% ipython --no-banner

In [1]: import numpy as np

In [2]: import numpy.linalg as la

In [3]: np.set_printoptions(precision=2, suppress=True, linewidth=120, floatmode="fixed")

In [4]: mat = np.loadtxt("test9.csv", delimiter=",")

In [5]: print(mat)
[[0.03 0.08 0.16 0.16 0.00 0.03 0.16 0.18 0.03 0.03 0.16 0.00]
 [0.12 0.15 0.14 0.05 0.14 0.03 0.07 0.02 0.10 0.12 0.07 0.00]
 [0.04 0.06 0.18 0.06 0.06 0.18 0.04 0.10 0.08 0.06 0.14 0.00]
 [0.01 0.01 0.13 0.07 0.03 0.07 0.13 0.12 0.12 0.13 0.12 0.06]
 [0.02 0.11 0.08 0.11 0.03 0.14 0.11 0.06 0.06 0.12 0.03 0.14]
 [0.02 0.04 0.04 0.04 0.15 0.02 0.04 0.11 0.13 0.16 0.15 0.13]
 [0.13 0.15 0.03 0.03 0.07 0.12 0.08 0.03 0.07 0.08 0.10 0.10]
 [0.02 0.05 0.05 0.10 0.15 0.08 0.05 0.10 0.15 0.08 0.11 0.08]
 [0.09 0.07 0.02 0.05 0.11 0.05 0.16 0.05 0.09 0.02 0.13 0.15]
 [0.02 0.06 0.10 0.04 0.06 0.04 0.14 0.16 0.06 0.10 0.18 0.02]
 [0.07 0.07 0.16 0.10 0.12 0.03 0.03 0.12 0.14 0.05 0.07 0.03]
 [0.07 0.09 0.16 0.16 0.02 0.12 0.04 0.14 0.04 0.09 0.05 0.04]]

In [6]: # a transition matrix

In [7]: print(la.matrix_power(mat, 2))
[[0.06 0.07 0.11 0.07 0.09 0.08 0.07 0.09 0.11 0.08 0.11 0.05]
 [0.06 0.09 0.11 0.08 0.07 0.08 0.10 0.09 0.08 0.08 0.11 0.05]
 [0.05 0.07 0.10 0.07 0.10 0.08 0.07 0.10 0.10 0.09 0.12 0.06]
 [0.05 0.07 0.09 0.07 0.08 0.08 0.08 0.10 0.09 0.08 0.12 0.07]
 [0.06 0.08 0.10 0.07 0.08 0.08 0.08 0.10 0.09 0.10 0.11 0.06]
 [0.05 0.08 0.10 0.09 0.08 0.08 0.09 0.10 0.09 0.08 0.10 0.07]
 [0.06 0.09 0.11 0.08 0.08 0.06 0.09 0.10 0.08 0.09 0.11 0.06]
 [0.05 0.07 0.09 0.08 0.08 0.08 0.09 0.09 0.09 0.09 0.10 0.08]
 [0.07 0.09 0.10 0.09 0.07 0.08 0.08 0.09 0.08 0.08 0.09 0.07]
 [0.06 0.08 0.10 0.07 0.09 0.08 0.08 0.09 0.10 0.08 0.11 0.06]
 [0.05 0.07 0.10 0.08 0.08 0.09 0.09 0.09 0.09 0.08 0.11 0.06]
 [0.04 0.06 0.11 0.07 0.08 0.08 0.08 0.11 0.10 0.09 0.12 0.05]]

In [8]: print(np.sort(np.abs(la.eigvals(mat)))[::-1])
[1.00 0.15 0.15 0.12 0.12 0.11 0.11 0.11 0.10 0.10 0.09 0.05]

In [9]: pr = np.eye(12)[7]

In [10]: for _ in range(7):
    ...:     pr = pr @ mat
    ...:     print(pr.round(2))
    ...: 
[0.02 0.05 0.05 0.10 0.15 0.08 0.05 0.10 0.15 0.08 0.11 0.08]
[0.05 0.07 0.09 0.08 0.08 0.08 0.09 0.09 0.09 0.09 0.10 0.08]
[0.05 0.08 0.10 0.08 0.08 0.08 0.08 0.10 0.09 0.09 0.11 0.06]
[0.05 0.08 0.10 0.08 0.08 0.08 0.08 0.10 0.09 0.09 0.11 0.06]
[0.05 0.08 0.10 0.08 0.08 0.08 0.08 0.10 0.09 0.09 0.11 0.06]
[0.05 0.08 0.10 0.08 0.08 0.08 0.08 0.10 0.09 0.09 0.11 0.06]
[0.05 0.08 0.10 0.08 0.08 0.08 0.08 0.10 0.09 0.09 0.11 0.06]

In [11]: rng = np.random.default_rng(7571)

In [12]: lab = rng.permutation(12)

In [13]: print(lab)
[ 1  5 10  3  2 11  7  9  0  6  4  8]

In [14]: A2 = mat[lab][:, lab]

In [15]: print(round(np.trace(A2), 2))
0.96

In [16]: print(np.allclose(A2, mat))
False

In [17]: print(A2)
[[0.15 0.03 0.07 0.05 0.14 0.00 0.02 0.12 0.12 0.07 0.14 0.10]
 [0.04 0.02 0.15 0.04 0.04 0.13 0.11 0.16 0.02 0.04 0.15 0.13]
 [0.07 0.03 0.07 0.10 0.16 0.03 0.12 0.05 0.07 0.03 0.12 0.14]
 [0.01 0.07 0.12 0.07 0.13 0.06 0.12 0.13 0.01 0.13 0.03 0.12]
 [0.06 0.18 0.14 0.06 0.18 0.00 0.10 0.06 0.04 0.04 0.06 0.08]
 [0.09 0.12 0.05 0.16 0.16 0.04 0.14 0.09 0.07 0.04 0.02 0.04]
 [0.05 0.08 0.11 0.10 0.05 0.08 0.10 0.08 0.02 0.05 0.15 0.15]
 [0.06 0.04 0.18 0.04 0.10 0.02 0.16 0.10 0.02 0.14 0.06 0.06]
 [0.08 0.03 0.16 0.16 0.16 0.00 0.18 0.03 0.03 0.16 0.00 0.03]
 [0.15 0.12 0.10 0.03 0.03 0.10 0.03 0.08 0.13 0.08 0.07 0.07]
 [0.11 0.14 0.03 0.11 0.08 0.14 0.06 0.12 0.02 0.11 0.03 0.06]
 [0.07 0.05 0.13 0.05 0.02 0.15 0.05 0.02 0.09 0.16 0.11 0.09]]

In [18]: print(np.round(la.det(A2), 2), np.round(la.det(mat[lab]), 2))
0.0 0.0

In [19]: f, g = mat[8], mat[0]

In [20]: print(round(f @ f, 2))
0.11

In [21]: pr = (f @ g) / (f @ f) * f

In [22]: print(round(float((g - pr) @ f), 2))
-0.0

In [23]: vec = np.array([-2, 1, 5, -3, -2, 4, -5, -2, 0, 0, -2, -2])

In [24]: a = np.maximum(mat @ vec, 0)

In [25]: print(np.maximum(mat @ vec, 0) - np.maximum(-mat @ vec, 0))
[-1.03 -0.20  0.62 -0.58 -0.37 -1.09 -0.60 -0.82 -1.65 -1.00 -0.33  0.09]

In [26]: print(np.round(mat.T @ a, 2) + 0)
[0.03 0.04 0.13 0.05 0.04 0.12 0.03 0.07 0.05 0.04 0.09 0.00]

In [27]: print(np.tanh(mat @ vec))
[-0.77 -0.20  0.55 -0.52 -0.35 -0.80 -0.54 -0.68 -0.93 -0.76 -0.32  0.09]

In [28]: print(a)
[0.00 0.00 0.62 0.00 0.00 0.00 0.00 0.00 0.00 0.00 0.00 0.09]

In [29]: print(np.round(mat - mat[0], 2) + 0)
[[ 0.00  0.00  0.00  0.00  0.00  0.00  0.00  0.00  0.00  0.00  0.00  0.00]
 [ 0.09  0.07 -0.02 -0.11  0.14  0.01 -0.09 -0.17  0.08  0.09 -0.09  0.00]
 [ 0.01 -0.02  0.02 -0.10  0.06  0.15 -0.12 -0.08  0.05  0.03 -0.02  0.00]
 [-0.01 -0.06 -0.03 -0.09  0.03  0.05 -0.03 -0.07  0.09  0.10 -0.04  0.06]
 [-0.01  0.03 -0.08 -0.05  0.03  0.11 -0.05 -0.12  0.04  0.10 -0.13  0.14]
 [-0.01 -0.04 -0.12 -0.12  0.15 -0.01 -0.12 -0.08  0.10  0.14 -0.01  0.13]
 [ 0.11  0.07 -0.12 -0.12  0.07  0.09 -0.07 -0.15  0.04  0.06 -0.06  0.10]
 [-0.01 -0.03 -0.11 -0.06  0.15  0.05 -0.11 -0.09  0.12  0.05 -0.04  0.08]
 [ 0.06 -0.01 -0.14 -0.10  0.11  0.03  0.01 -0.13  0.06 -0.01 -0.03  0.15]
 [-0.01 -0.02 -0.06 -0.12  0.06  0.01 -0.02 -0.02  0.03  0.08  0.03  0.02]
 [ 0.04 -0.01  0.00 -0.05  0.12  0.01 -0.12 -0.06  0.11  0.03 -0.09  0.03]
 [ 0.04  0.01  0.00  0.00  0.02  0.10 -0.12 -0.04  0.01  0.06 -0.11  0.04]]

In [30]: print(la.matrix_rank(mat))
12

In [31]: print(np.count_nonzero(mat))
140

In [32]: print(mat.sum(axis=1))
[1.00 1.00 1.00 1.00 1.00 1.00 1.00 1.00 1.00 1.00 1.00 1.00]

In [33]: print(mat.shape)
(12, 12)

In [34]: print(round(np.abs(mat).max(), 2))
0.18

In [35]: print(mat.sum(axis=0))
[0.63 0.94 1.23 0.97 0.92 0.92 1.05 1.20 1.05 1.05 1.30 0.74]

In [36]: print(np.round(la.norm(mat), 2))
1.16

In [37]: print(np.round(np.diff(mat, axis=0), 2) + 0)
[[ 0.09  0.07 -0.02 -0.11  0.14  0.01 -0.09 -0.17  0.08  0.09 -0.09  0.00]
 [-0.08 -0.09  0.04  0.01 -0.08  0.15 -0.03  0.08 -0.02 -0.06  0.07  0.00]
 [-0.03 -0.05 -0.05  0.01 -0.03 -0.11  0.09  0.02  0.04  0.07 -0.02  0.06]
 [ 0.00  0.09 -0.05  0.04  0.00  0.07 -0.02 -0.05 -0.05 -0.01 -0.09  0.08]
 [ 0.00 -0.07 -0.04 -0.07  0.11 -0.12 -0.07  0.05  0.07  0.04  0.11 -0.01]
 [ 0.12  0.11  0.00  0.00 -0.08  0.10  0.05 -0.08 -0.06 -0.08 -0.05 -0.03]
 [-0.12 -0.10  0.02  0.06  0.08 -0.04 -0.03  0.06  0.08  0.00  0.01 -0.02]
 [ 0.07  0.02 -0.03 -0.04 -0.04 -0.03  0.12 -0.04 -0.05 -0.06  0.01  0.06]
 [-0.07 -0.01  0.08 -0.01 -0.05 -0.01 -0.02  0.11 -0.03  0.08  0.06 -0.13]
 [ 0.05  0.01  0.05  0.06  0.06 -0.01 -0.11 -0.04  0.08 -0.05 -0.11  0.01]
 [ 0.00  0.02  0.00  0.05 -0.10  0.09  0.00  0.02 -0.10  0.04 -0.02  0.00]]

In [38]: m1 = np.load("data.npy")

In [39]: print(m1)
[[ 1.19 -1.12  1.16 -1.84  1.23]
 [ 0.26 -0.37  0.46 -0.42  0.38]
 [ 2.88 -2.90  2.76 -4.36  2.85]
 [ 2.09 -1.99  2.03 -2.92  2.03]
 [ 1.96 -1.97  2.00 -2.91  1.93]
 [-3.21  3.19 -3.12  4.81 -3.18]
 [-1.23  1.21 -1.23  1.84 -1.29]
 [-4.51  4.53 -4.50  6.84 -4.34]
 [ 4.82 -4.79  4.67 -7.15  4.70]
 [ 1.50 -1.59  1.52 -2.31  1.54]
 [-1.80  1.70 -1.79  2.55 -1.81]
 [-1.42  1.38 -1.35  2.14 -1.36]
 [-1.76  1.69 -1.66  2.55 -1.70]
 [-3.17  3.19 -3.12  4.71 -3.14]
 [-1.58  1.52 -1.56  2.25 -1.50]
 [-2.40  2.35 -2.34  3.57 -2.34]
 [-4.41  4.41 -4.41  6.66 -4.42]
 [-2.44  2.37 -2.40  3.51 -2.35]
 [-2.47  2.42 -2.39  3.66 -2.37]
 [ 1.63 -1.63  1.63 -2.39  1.60]
 [ 4.39 -4.37  4.30 -6.51  4.36]
 [ 1.90 -1.88  1.93 -2.86  1.80]
 [ 3.20 -3.30  3.24 -4.88  3.24]
 [-1.22  1.31 -1.31  1.91 -1.24]
 [-0.17  0.08 -0.12  0.10 -0.17]
 [ 0.05  0.02 -0.09 -0.04  0.03]
 [ 0.58 -0.59  0.51 -0.93  0.57]
 [ 0.99 -1.01  0.96 -1.49  1.00]
 [-1.02  1.06 -1.09  1.59 -1.00]
 [ 0.49 -0.44  0.48 -0.77  0.43]
 [-0.76  0.79 -0.81  1.14 -0.73]
 [-0.25  0.19 -0.16  0.15 -0.19]
 [ 3.41 -3.49  3.41 -5.05  3.46]
 [ 1.98 -2.03  1.99 -3.02  1.95]]

In [40]: P = m1 @ la.solve(m1.T @ m1, m1.T)

In [41]: print(np.allclose(P @ P, P))
True

In [42]: print(np.round(la.eigvalsh(P), 2) + 0)
[0.00 0.00 0.00 0.00 0.00 0.00 0.00 0.00 0.00 0.00 0.00 0.00 0.00 0.00 0.00 0.00 0.00 0.00 0.00 0.00 0.00 0.00 0.00
 0.00 0.00 0.00 0.00 0.00 0.00 1.00 1.00 1.00 1.00 1.00]

In [43]: gram = np.cov(m1, rowvar=False)

In [44]: print(gram)
[[ 5.75 -5.74  5.68 -8.58  5.67]
 [-5.74  5.74 -5.67  8.57 -5.67]
 [ 5.68 -5.67  5.61 -8.48  5.60]
 [-8.58  8.57 -8.48 12.81 -8.47]
 [ 5.67 -5.67  5.60 -8.47  5.60]]

In [45]: print(gram.shape)
(5, 5)

In [46]: print(np.argwhere(np.triu(np.abs(np.corrcoef(m1.T)) > 0.8, 1)))
[[0 1]
 [0 2]
 [0 3]
 [0 4]
 [1 2]
 [1 3]
 [1 4]
 [2 3]
 [2 4]
 [3 4]]

In [47]: cen = m1 - m1.mean(axis=0)

In [48]: Uu, sig, Vt = la.svd(cen, full_matrices=False)

In [49]: print(np.searchsorted(np.cumsum(sig ** 2) / (sig ** 2).sum(), 0.9) + 1)
1

In [50]: print(sig)
[34.23  0.35  0.29  0.20  0.17]

In [51]: print(round((sig ** 2).sum() ** 2 / (sig ** 4).sum(), 2))
1.0

In [52]: print(np.abs(Vt[0]).argmax())
3

In [53]: M = np.loadtxt("mat.csv", delimiter=",")

In [54]: print(M)
[[3.00 0.00 1.00 1.00 1.00 1.00 2.00 3.00 0.00 0.00]
 [3.00 0.00 0.00 0.00 2.00 2.00 2.00 0.00 0.00 0.00]
 [3.00 3.00 2.00 2.00 2.00 3.00 1.00 0.00 0.00 0.00]
 [0.00 0.00 3.00 2.00 3.00 3.00 2.00 2.00 0.00 0.00]
 [1.00 1.00 1.00 1.00 1.00 0.00 2.00 0.00 0.00 0.00]
 [3.00 1.00 1.00 2.00 1.00 1.00 2.00 1.00 0.00 0.00]
 [3.00 3.00 0.00 2.00 3.00 3.00 1.00 3.00 0.00 0.00]
 [2.00 2.00 2.00 1.00 2.00 0.00 2.00 0.00 0.00 0.00]
 [0.00 0.00 0.00 0.00 0.00 0.00 0.00 0.00 0.00 2.00]
 [0.00 0.00 0.00 0.00 0.00 0.00 0.00 0.00 2.00 2.00]]

In [55]: O, r_ = la.qr(M)

In [56]: print(np.round(O @ r_, 2) + 0)
[[3.00 0.00 1.00 1.00 1.00 1.00 2.00 3.00 0.00 0.00]
 [3.00 0.00 0.00 0.00 2.00 2.00 2.00 0.00 0.00 0.00]
 [3.00 3.00 2.00 2.00 2.00 3.00 1.00 0.00 0.00 0.00]
 [0.00 0.00 3.00 2.00 3.00 3.00 2.00 2.00 0.00 0.00]
 [1.00 1.00 1.00 1.00 1.00 0.00 2.00 0.00 0.00 0.00]
 [3.00 1.00 1.00 2.00 1.00 1.00 2.00 1.00 0.00 0.00]
 [3.00 3.00 0.00 2.00 3.00 3.00 1.00 3.00 0.00 0.00]
 [2.00 2.00 2.00 1.00 2.00 0.00 2.00 0.00 0.00 0.00]
 [0.00 0.00 0.00 0.00 0.00 0.00 0.00 0.00 0.00 2.00]
 [0.00 0.00 0.00 0.00 0.00 0.00 0.00 0.00 2.00 2.00]]

In [57]: print(np.trace(O @ O.T))
10.0

In [58]: print(np.abs(np.diag(r_)))
[7.07 3.24 3.64 1.54 2.39 2.16 0.82 2.03 2.00 2.00]

In [59]: print(np.allclose(r_.T @ r_, M.T @ M))
True

In [60]: print(round(float(abs(r_[0, 0])), 2), round(float(la.norm(M[:, 0])), 2))
7.07 7.07

In [61]: print(np.round(O.T @ O, 2) + 0)
[[1.00 0.00 0.00 0.00 0.00 0.00 0.00 0.00 0.00 0.00]
 [0.00 1.00 0.00 0.00 0.00 0.00 0.00 0.00 0.00 0.00]
 [0.00 0.00 1.00 0.00 0.00 0.00 0.00 0.00 0.00 0.00]
 [0.00 0.00 0.00 1.00 0.00 0.00 0.00 0.00 0.00 0.00]
 [0.00 0.00 0.00 0.00 1.00 0.00 0.00 0.00 0.00 0.00]
 [0.00 0.00 0.00 0.00 0.00 1.00 0.00 0.00 0.00 0.00]
 [0.00 0.00 0.00 0.00 0.00 0.00 1.00 0.00 0.00 0.00]
 [0.00 0.00 0.00 0.00 0.00 0.00 0.00 1.00 0.00 0.00]
 [0.00 0.00 0.00 0.00 0.00 0.00 0.00 0.00 1.00 0.00]
 [0.00 0.00 0.00 0.00 0.00 0.00 0.00 0.00 0.00 1.00]]

In [62]: print(O)
[[-0.42 -0.48 -0.12 -0.01  0.23 -0.01 -0.24  0.68  0.00  0.00]
 [-0.42 -0.48  0.15  0.32 -0.52  0.15  0.27 -0.30  0.00  0.00]
 [-0.42  0.44 -0.15  0.21  0.30  0.67  0.14 -0.01  0.00  0.00]
 [-0.00  0.00 -0.82 -0.35 -0.43  0.13 -0.05 -0.03  0.00  0.00]
 [-0.14  0.15 -0.14 -0.04  0.07 -0.41  0.84  0.25  0.00  0.00]
 [-0.42 -0.17 -0.04 -0.47  0.45 -0.21 -0.04 -0.57  0.00  0.00]
 [-0.42  0.44  0.40 -0.42 -0.45 -0.10 -0.18  0.20  0.00  0.00]
 [-0.28  0.30 -0.28  0.57 -0.03 -0.54 -0.35 -0.13  0.00  0.00]
 [-0.00  0.00 -0.00 -0.00 -0.00  0.00  0.00 -0.00  0.00 -1.00]
 [-0.00  0.00 -0.00 -0.00 -0.00  0.00  0.00 -0.00 -1.00  0.00]]
